% ipython --no-banner

In [1]: import numpy as np

In [2]: np.set_printoptions(suppress=True, linewidth=140)

In [3]: f = np.array([2, 2, 1])

In [4]: J = -1 * np.eye(3) + np.outer(f, f)

In [5]: print(J)
[[3. 4. 2.]
 [4. 3. 2.]
 [2. 2. 0.]]

In [6]: # symmetric

In [7]: x0 = np.array([-2, 1, 0])

In [8]: rhs = J @ x0

In [9]: rhs
Out[9]: array([-2., -5., -2.])

In [10]: np.round(np.linalg.solve(J.T, J[1]), 3) + 0
Out[10]: array([0., 1., 0.])

In [11]: np.round(np.linalg.solve(J, J[:, 0]), 3)
Out[11]: array([ 1.,  0., -0.])

In [12]: w, vecs = np.linalg.eigh(J)

In [13]: round(w.sum(), 3), np.trace(J)
Out[13]: (np.float64(6.0), np.float64(6.0))

In [14]: np.unique(w.round(6) + 0, return_counts=True)[1]
Out[14]: array([2, 1])

In [15]: np.round(np.linalg.eigvalsh(J + -1 * np.eye(3)), 3)
Out[15]: array([-2., -2.,  7.])

In [16]: np.round(np.abs(vecs[:, -1]), 3)
Out[16]: array([0.667, 0.667, 0.333])

In [17]: w.round(3)
Out[17]: array([-1., -1.,  8.])

In [18]: round(float(np.linalg.det(J[::-1])), 3)
Out[18]: -8.0

In [19]: print(np.kron(np.eye(2, dtype=int), J))
[[3. 4. 2. 0. 0. 0.]
 [4. 3. 2. 0. 0. 0.]
 [2. 2. 0. 0. 0. 0.]
 [0. 0. 0. 3. 4. 2.]
 [0. 0. 0. 4. 3. 2.]
 [0. 0. 0. 2. 2. 0.]]

In [20]: np.einsum("ii->", J)
Out[20]: np.float64(6.0)

In [21]: W2 = np.array([[0, 1, 0, -3], [3, 1, 0, 1], [-3, 0, 2, 0]])

In [22]: data = np.repeat(W2, 15 // 3, axis=0)

In [23]: rng = np.random.default_rng(6774)

In [24]: data = data + 0.02 * rng.normal(size=data.shape)

In [25]: data.round(3) + 0
Out[25]: 
array([[ 0.   ,  1.015, -0.038, -2.989],
       [-0.025,  0.972, -0.015, -3.036],
       [ 0.013,  1.012,  0.022, -2.967],
       [ 0.001,  1.034,  0.   , -3.044],
       [-0.008,  0.983, -0.042, -2.989],
       [ 3.006,  1.044,  0.006,  0.994],
       [ 3.03 ,  0.981, -0.001,  1.02 ],
       [ 3.   ,  1.   , -0.04 ,  1.015],
       [ 2.987,  0.978, -0.012,  1.025],
       [ 2.983,  1.   ,  0.018,  1.017],
       [-2.974, -0.013,  1.978,  0.025],
       [-2.992,  0.038,  1.957,  0.006],
       [-2.993,  0.053,  1.994,  0.041],
       [-2.981, -0.002,  1.994,  0.016],
       [-2.995,  0.035,  2.012,  0.004]])

In [26]: z = data[:, 3] > np.median(data[:, 3])

In [27]: f = data[z].mean(axis=0) - data[~z].mean(axis=0)

In [28]: z.astype(int)
Out[28]: array([0, 0, 0, 0, 0, 1, 1, 1, 1, 1, 1, 0, 1, 0, 0])

In [29]: np.argsort(-np.abs(f).round(6), kind="stable")
Out[29]: array([3, 0, 2, 1])

In [30]: np.round(np.abs(np.linalg.svd(data)[2][-1]), 3)
Out[30]: array([0.336, 0.747, 0.515, 0.252])

In [31]: round(np.log10(np.linalg.cond(data)))
Out[31]: 2

In [32]: np.round(np.linalg.norm(data, 2) / np.linalg.norm(data), 3)
Out[32]: np.float64(0.788)

In [33]: np.linalg.matrix_rank(data, rtol=0.1)
Out[33]: np.int64(3)

In [34]: [round(float(x), 3) for x in np.linalg.svd(data, compute_uv=False)[:3]]
Out[34]: [10.271, 7.143, 3.633]

In [35]: np.linalg.cond(data) > 100
Out[35]: np.True_

In [36]: print(round(np.abs(np.linalg.eigvals(J)).max(), 3))
8.0

In [37]: np.trace(J)
Out[37]: np.float64(6.0)

In [38]: print(np.allclose(J @ J.T, J.T @ J))
True

In [39]: np.round(np.sort(np.abs(np.linalg.eigvals(J))), 3)
Out[39]: array([1., 1., 8.])

In [40]: np.round(np.linalg.matrix_power(J, 2), 3)
Out[40]: 
array([[29., 28., 14.],
       [28., 29., 14.],
       [14., 14.,  8.]])

In [41]: print((J + J.T) / 2)
[[3. 4. 2.]
 [4. 3. 2.]
 [2. 2. 0.]]

In [42]: W2 = np.array([[-2, -2, -1, -2], [-2, -2, -3, 3]])

In [43]: X = rng.normal(size=(29, 2)) @ W2 + np.array([-6, 4, -8, 6])

In [44]: X.round(3)
Out[44]: 
array([[ -8.292,   1.708,  -9.717,   5.135],
       [ -2.065,   7.935,  -5.983,   9.812],
       [ -6.457,   3.543,  -6.429,   1.045],
       [ -1.725,   8.275,  -1.192,  -1.4  ],
       [ -2.224,   7.776,  -2.482,   0.701],
       [ -6.112,   3.888,  -7.435,   4.337],
       [ -8.182,   1.818, -11.169,   9.013],
       [ -4.09 ,   5.91 ,  -7.201,   8.299],
       [ -9.682,   0.318, -13.014,  10.251],
       [ -3.551,   6.449,  -6.363,   7.417],
       [ -3.924,   6.076,  -5.633,   4.753],
       [ -5.336,   4.664,  -7.478,   6.189],
       [-10.839,  -0.839, -11.996,   5.103],
       [ -6.384,   3.616,  -8.207,   5.654],
       [ -4.268,   5.732,  -6.111,   5.173],
       [ -9.59 ,   0.41 , -11.255,   6.059],
       [ -9.522,   0.478, -11.07 ,   5.75 ],
       [ -0.946,   9.054,  -2.08 ,   2.573],
       [ -8.256,   1.744, -13.153,  13.807],
       [ -9.544,   0.456, -12.157,   8.419],
       [ -7.32 ,   2.68 ,  -8.635,   4.618],
       [ -0.279,   9.721,  -4.397,   9.864],
       [  1.83 ,  11.83 ,   0.562,   2.213],
       [ -1.774,   8.226,  -3.801,   5.012],
       [ -2.143,   7.857,  -3.371,   3.105],
       [  0.892,  10.892,  -0.648,   3.126],
       [ -2.175,   7.825,  -3.728,   3.927],
       [ -4.28 ,   5.72 ,  -9.225,  12.933],
       [ -5.32 ,   4.68 ,  -9.656,  11.67 ]])

In [45]: np.linalg.lstsq(X[:-1].T, X[-1])[2]
Out[45]: np.int32(3)

In [46]: np.linalg.inv(X)
LinAlgError: Last 2 dimensions of the array must be square


In [47]: np.round(X.mean(axis=0), 3)
Out[47]: array([-4.881,  5.119, -7.001,  6.019])

In [48]: np.round(X.sum(axis=0), 3)
Out[48]: array([-141.555,  148.445, -203.023,  174.559])

In [49]: round(np.linalg.norm(X), 3)
Out[49]: np.float64(73.476)

In [50]: X[29]
IndexError: index 29 is out of bounds for axis 0 with size 29


In [51]: print(np.round(np.linalg.norm(X, axis=0), 3))
[32.094 33.15  42.944 37.759]

In [52]: np.round(X[22] @ X[0], 3)
Out[52]: np.float64(10.925)

In [53]: round(np.linalg.norm(X) ** 2 / np.linalg.norm(X, 2) ** 2, 3)
Out[53]: np.float64(1.228)

In [54]: round(float(np.linalg.norm(X[22] - X[0])), 3)
Out[54]: 17.864

In [55]: np.linalg.norm(X, axis=2)
AxisError: axis 2 is out of bounds for array of dimension 2


In [56]: round(float(np.linalg.norm(X, 2)), 3)
Out[56]: 66.309

In [57]: mat = np.load("layer4.npy")

In [58]: mat
Out[58]: 
array([[ 0,  2,  2,  1],
       [ 3,  2,  0,  3],
       [ 3,  2,  0,  0],
       [-6, -2,  2, -5]])

In [59]: # null space of dimension 1

In [60]: r = np.linalg.matrix_rank(mat)

In [61]: r
Out[61]: np.int64(3)

In [62]: null = np.linalg.svd(mat)[2][r:].T

In [63]: np.linalg.matrix_rank(mat.T @ mat), np.linalg.matrix_rank(mat @ mat.T)
Out[63]: (np.int64(3), np.int64(3))

In [64]: [int(np.linalg.matrix_rank(mat[:i])) for i in range(1, len(mat) + 1)]
Out[64]: [1, 2, 3, 3]

In [65]: np.allclose(mat @ null, 0)
Out[65]: True

In [66]: np.abs(np.diag(np.linalg.qr(mat)[1])) > 1e-9
Out[66]: array([ True,  True, False,  True])

In [67]: np.round(np.trace(np.linalg.pinv(mat) @ mat), 3)
Out[67]: np.float64(3.0)

In [68]: np.round(mat @ np.linalg.pinv(mat) @ mat, 3) + 0
Out[68]: 
array([[ 0.,  2.,  2.,  1.],
       [ 3.,  2.,  0.,  3.],
       [ 3.,  2.,  0.,  0.],
       [-6., -2.,  2., -5.]])

In [69]: E = np.tril(np.array([[-4, 5, 5], [-7, -8, -9], [-3, -3, 3]]), -1) + np.eye(3, dtype=int)

In [70]: E
Out[70]: 
array([[ 1,  0,  0],
       [-7,  1,  0],
       [-3, -3,  1]])

In [71]: z = rng.permutation(3)

In [72]: z
Out[72]: array([0, 2, 1])

In [73]: Y = E[z][:, z]

In [74]: Y
Out[74]: 
array([[ 1,  0,  0],
       [-3,  1, -3],
       [-7,  0,  1]])

In [75]: np.allclose(Y, E)
Out[75]: False

In [76]: np.einsum("ij,ji->", Y, Y)
Out[76]: np.int64(3)

In [77]: round(float(np.linalg.det(2 * Y)), 3), np.round(np.linalg.det(Y), 3)
Out[77]: (8.0, np.float64(1.0))

In [78]: print(np.einsum("ii->", Y))
3

In [79]: print(np.round(np.linalg.det(Y.T), 3))
1.0

In [80]: print(np.round(np.linalg.eigvals(Y), 3))
[1. 1. 1.]

In [81]: np.round(np.linalg.eigvals(Y).sum().real, 3)
Out[81]: np.float64(3.0)

In [82]: ang = np.radians(30)

In [83]: Rm = np.eye(3)

In [84]: Rm[2, 2] = Rm[0, 0] = np.cos(ang)

In [85]: Rm[2, 0], Rm[0, 2] = -np.sin(ang), np.sin(ang)

In [86]: Rm.round(3)
Out[86]: 
array([[ 0.866,  0.   ,  0.5  ],
       [ 0.   ,  1.   ,  0.   ],
       [-0.5  ,  0.   ,  0.866]])

In [87]: Y = E @ Rm.T

In [88]: Y.round(3)
Out[88]: 
array([[ 0.866,  0.   , -0.5  ],
       [-6.062,  1.   ,  3.5  ],
       [-2.098, -3.   ,  2.366]])

In [89]: np.allclose(np.linalg.norm(E, axis=1), np.linalg.norm(Y, axis=1))
Out[89]: True

In [90]: np.allclose(E @ E.T, Y @ Y.T)
Out[90]: True

In [91]: np.round(np.abs(Y - E).max(axis=0), 3)
Out[91]: array([0.938, 0.   , 3.5  ])

In [92]: f = np.array([-4, -5])

In [93]: np.round(np.array([np.convolve(row, f, "same") for row in Y]), 3)
Out[93]: 
array([[ -3.464,  -4.33 ,   2.   ],
       [ 24.249,  26.311, -19.   ],
       [  8.392,  22.49 ,   5.536]])

In [94]: np.round(np.cross(Y[0, :3], Y[2, :3]), 3)
Out[94]: array([-1.5  , -1.   , -2.598])

In [95]: np.round(np.convolve(Y[0], f), 3)
Out[95]: array([-3.464, -4.33 ,  2.   ,  2.5  ])
